$ python -q
>>> import numpy as np
>>> np.set_printoptions(precision=1, suppress=True, linewidth=100, legacy="1.25")
>>> rnd = lambda a: np.round(a, 1) + 0
>>> X = np.loadtxt("x.csv", delimiter=",")
>>> X
array([[ 0.1, -0.1,  2. , -1.3,  0.2, -0.1,  1. ,  1. ,  0.8, -0.1, -0.5,  0.5],
       [ 0.7,  0.1,  0.7, -1. ,  0.5, -0.5,  0.2,  1.2,  1.1, -0.5, -1.9,  0.1],
       [ 0.5,  0.2, -0.6,  0.1,  0.8, -1.4,  0.9,  1.8,  0.2,  0.7, -0.8, -0.7],
       [ 0.4, -0.2,  1.1,  0.5, -0.4,  0.9, -2. , -0.6,  0.2,  1. , -0.1,  1. ],
       [-0.9,  0.7, -0.2, -0.3,  0.5, -1.8, -0.7, -1. , -1. ,  0.6, -1.1,  0.4],
       [-0.7, -0.6, -0.9, -0.4,  0.5,  0.5,  0.2, -0.2, -2.3,  0. ,  0.6,  1.1],
       [ 0.4,  0.1, -1.7,  0.8, -1.3,  0.2,  0.5,  0. , -0.7,  0.7,  0. , -1.6],
       [-0.3, -1.1, -0.4, -0.7,  1.7,  0.2, -1.7, -0.4, -0.5,  0.8,  0.2, -0.4],
       [ 1. , -0.1,  0.6, -1. ,  0.3,  1.1, -1. , -1.3,  1. , -0.8, -0.3, -1.1],
       [-0.4,  1.2,  1.2, -0.2, -0.1,  1.4,  1.3, -0.8,  0.3,  0.5,  0.8, -0.6],
       [-0.6, -1.3,  0.3, -0.2, -1.3, -0.2,  0.4, -1.2, -0.5,  0.5, -1.7, -0.4],
       [ 0.9,  0.5, -0.1, -1.2,  1.5, -1.5,  0.4,  0.3,  0.5,  1.2, -0.2,  0.4],
       [ 1.6,  1.3,  0.1, -0.7,  1.6, -0.1, -0.4,  0.1,  1. , -0.4,  0.4,  0.3],
       [-0.1,  0.1,  1.7,  0.1,  1.2, -0.5,  1.3, -0.9,  1. , -0.9,  0. , -0.3],
       [ 1.8,  0.2,  1.3,  0.5, -0.8,  0.9,  0.7,  0.6, -0.6, -1. ,  0.2, -0.3],
       [-0.1, -0.3,  0. , -1.2, -1. ,  1.4, -0.7, -1.2, -0.7,  0.5, -0.8,  1.1],
       [ 1.8,  0.2,  0.7,  0.2,  0.8,  0. , -1.6, -0.1,  0.6, -0.8, -0.5, -0.9],
       [ 0.5,  1.1,  1.9, -0.7, -0.9, -0.5, -0.4, -0.5, -0.6,  0.2,  0.9, -0.9],
       [-0.2, -1.1, -0.2,  0.6,  0.2, -0.2, -1.1,  0.4,  0.9,  1.2,  1.9, -0.2],
       [ 0. , -0.9,  0.6, -1.4, -1.7, -0.5, -0.8, -0.2, -1.1, -0.2,  0.7, -0.5],
       [-1.2, -0.1,  1.3,  1.4, -0.3,  0.4, -0.1,  0.6, -0.5,  0.9, -0.6, -1.3],
       [-0.5, -0.6, -0.5,  0.8, -2. ,  0.7,  0.3,  0.8,  1. ,  0.1, -1.1, -0.4],
       [ 0.3,  1.7,  0.2, -0.8,  0.7,  0.7, -0.4,  0.2, -0.3,  1.2, -0.2, -1.6],
       [-0.3, -0.6, -2. ,  0.9, -1.1,  0.5, -0.4,  1.1, -0.3,  0.2, -0.2, -0.8],
       [-1.2, -2. ,  0.7,  0.7, -0.1, -0.3,  0.7, -0.1,  0.5,  1.1,  0. , -0.5],
       [-0.5,  0. ,  0.2, -0.2, -1.3, -1.7, -0.5,  0.6, -0.2, -0.2,  1.8,  0.4],
       [ 1. , -0.8,  0.6,  0.1,  0.2, -0.7,  0.7,  0.1,  0.5, -1. , -0.7, -2. ],
       [ 1.1,  1.1, -0.3,  0.1,  0.9, -0.8,  0.8, -0.6, -1.2, -0.9, -1. ,  0.7],
       [ 1. ,  0.3, -0.2, -0.1, -0.3, -0.7, -0.4,  2.1, -1. ,  0.2,  0.8, -1. ],
       [ 0.8,  0.6, -0.5, -0.5,  0.6, -1.3,  0.6,  1.3, -0.4, -1.3,  1. , -0.6],
       [ 0.4,  0.9, -0.7, -1. , -0.1,  0.5, -1.4, -1.4,  0.9, -1.1,  0.2, -0.4],
       [-0.6, -0.5, -1.2, -1.7,  0.4, -1.6,  0.4, -0.6, -0.6,  0.4, -0.2, -0.5],
       [-0.9,  0.6, -0.9,  1.3,  0.2, -0.5, -1.5,  0.4,  0.3,  0.4,  1.1, -1.1],
       [ 0.3,  0. , -1.1, -0.4, -1.3, -0.5, -1.7,  0.2, -0.5, -1.3,  0.4,  0.8],
       [-0.2, -1.5,  0.3,  0.4, -0.8, -0.9,  0.5, -1.4, -0.5,  1.2,  0. , -1. ],
       [-1.3, -1. ,  0. ,  1.2,  1.6,  0.6,  0.3, -1.1, -0.5,  0.1,  0.5, -0.1],
       [ 0.3, -0.4, -0.2, -1.8,  0.4, -0.1, -0.3, -0.9,  1.1, -0.1,  0. ,  1.8],
       [-1. ,  1.6, -0.7,  1.7, -0.1, -0.6,  0.2,  0.4, -0.4,  0.9, -0.5, -0.4],
       [-0.1,  0.5,  0.5,  0.5,  1. , -0.1,  1.6, -1.4,  1. , -0.4, -0.1,  1.3],
       [-0.1,  1.8, -0.8, -1.2,  0.4, -0.1, -0.9,  0.4,  0. , -1.1, -0.7, -1. ]])
>>> M2 = np.c_[X[:, :4] @ np.array([[3, 1, -1, 2], [-3, 3, -3, 0], [-1, 3, -2, 0], [1, -3, -3, -3]]), np.array([3, 2, 2, 2, 0, 2, 1, 2, 2, 1, 2, 2, 1, 1, 0, 3, 1, 3, 3, 0, 3, 2, 3, 1, 3, 1, 2, 2, 2, 1, 2, 0, 2, 3, 1, 3, 2, 0, 1, 3])]
>>> rnd(M2)
array([[ -2.7,   9.7,   0.1,   4.1,   3. ],
       [  0.1,   6.1,   0.6,   4.4,   2. ],
       [  1.6,  -1. ,  -0.2,   0.7,   2. ],
       [  1.2,   1.6,  -3.5,  -0.7,   2. ],
       [ -4.9,   1.5,   0.1,  -0.9,   0. ],
       [  0.2,  -4. ,   5.5,  -0.2,   2. ],
       [  3.4,  -6.8,   0.3,  -1.6,   1. ],
       [  2.1,  -2.7,   6.5,   1.5,   2. ],
       [  1.7,   5.5,   1.1,   5. ,   2. ],
       [ -6.2,   7.4,  -5. ,  -0.2,   1. ],
       [  1.6,  -3. ,   4.5,  -0.6,   2. ],
       [  0.1,   5.7,   1.4,   5.4,   2. ],
       [  0.1,   7.9,  -3.6,   5.3,   1. ],
       [ -2.2,   5. ,  -3.9,  -0.5,   1. ],
       [  4. ,   4.8,  -6.5,   2.1,   0. ],
       [ -0.6,   2.6,   4.6,   3.4,   3. ],
       [  4.3,   3.9,  -4.4,   3. ,   1. ],
       [ -4.4,  11.6,  -5.5,   3.1,   3. ],
       [  3.5,  -5.9,   2.1,  -2.2,   3. ],
       [  0.7,   3.3,   5.7,   4.2,   0. ],
       [ -3.2,  -1.8,  -5.3,  -6.6,   3. ],
       [  1.6,  -6.2,   0.9,  -3.4,   2. ],
       [ -5.2,   8.4,  -3.4,   3. ,   3. ],
       [  3.8, -10.8,   3.4,  -3.3,   1. ],
       [  2.4,  -7.2,   3.7,  -4.5,   3. ],
       [ -1.9,   0.7,   0.7,  -0.4,   1. ],
       [  4.9,   0.1,  -0.1,   1.7,   2. ],
       [  0.4,   3.2,  -4.1,   1.9,   2. ],
       [  2.2,   1.6,  -1.2,   2.3,   2. ],
       [  0.6,   2.6,  -0.1,   3.1,   1. ],
       [ -1.8,   4. ,   1.3,   3.8,   2. ],
       [ -0.8,  -0.6,   9.6,   3.9,   0. ],
       [ -2.3,  -5.7,  -3. ,  -5.7,   2. ],
       [  1.6,  -1.8,   3.1,   1.8,   3. ],
       [  4. ,  -5. ,   2.9,  -1.6,   1. ],
       [  0.3,  -7.9,   0.7,  -6.2,   3. ],
       [  0.5,   3.9,   6.7,   6. ,   2. ],
       [ -5.4,  -3.4,  -7.5,  -7.1,   0. ],
       [ -1.8,   1.4,  -3.9,  -1.7,   1. ],
       [ -6.1,   6.5,  -0.1,   3.4,   3. ]])
>>> rnd(np.linalg.norm(np.linalg.qr(X)[0].T @ M2, axis=0) ** 2 / ((M2 ** 2).sum(axis=0) + 1e-12))
array([1. , 1. , 1. , 1. , 0.2])
>>> rnd(np.linalg.lstsq(X, M2[:, 0])[0])
array([ 3., -3., -1.,  1.,  0.,  0.,  0.,  0.,  0.,  0.,  0.,  0.])
>>> np.linalg.matrix_rank(M2)
5
>>> blk = np.stack([X, 5 * X, X[::-1]])
>>> np.linalg.matrix_rank(blk)
array([12, 12, 12])
>>> A = np.load("a.npy")
>>> A
array([[0, 0, 1, 0, 0, 0, 1, 0, 0, 0, 0, 0, 0, 0, 0],
       [0, 0, 0, 0, 0, 0, 0, 1, 0, 1, 0, 0, 0, 0, 0],
       [1, 0, 0, 1, 0, 0, 0, 0, 0, 0, 0, 0, 0, 0, 0],
       [0, 0, 1, 0, 0, 0, 0, 1, 0, 1, 1, 0, 0, 0, 1],
       [0, 0, 0, 0, 0, 0, 0, 0, 0, 0, 0, 0, 0, 0, 0],
       [0, 0, 0, 0, 0, 0, 1, 0, 0, 0, 1, 1, 0, 0, 0],
       [1, 0, 0, 0, 0, 1, 0, 0, 0, 0, 0, 0, 1, 0, 0],
       [0, 1, 0, 1, 0, 0, 0, 0, 1, 0, 0, 0, 0, 1, 1],
       [0, 0, 0, 0, 0, 0, 0, 1, 0, 0, 0, 0, 0, 0, 0],
       [0, 1, 0, 1, 0, 0, 0, 0, 0, 0, 0, 0, 0, 0, 0],
       [0, 0, 0, 1, 0, 1, 0, 0, 0, 0, 0, 0, 1, 0, 0],
       [0, 0, 0, 0, 0, 1, 0, 0, 0, 0, 0, 0, 0, 0, 0],
       [0, 0, 0, 0, 0, 0, 1, 0, 0, 0, 1, 0, 0, 0, 0],
       [0, 0, 0, 0, 0, 0, 0, 1, 0, 0, 0, 0, 0, 0, 0],
       [0, 0, 0, 1, 0, 0, 0, 1, 0, 0, 0, 0, 0, 0, 0]])
>>> rng = np.random.default_rng(67777)
>>> idx = rng.permutation(15)
>>> idx
array([ 0, 11,  1,  8, 10,  6,  4,  5, 13,  9,  7, 14,  3, 12,  2])
>>> M2 = A[idx][:, idx]
>>> rnd(np.sort(np.abs(np.linalg.eigvals(M2))))
array([0. , 0. , 0. , 0.6, 0.6, 0.7, 0.8, 1. , 1.2, 1.2, 1.6, 2.2, 2.2, 2.7, 3. ])
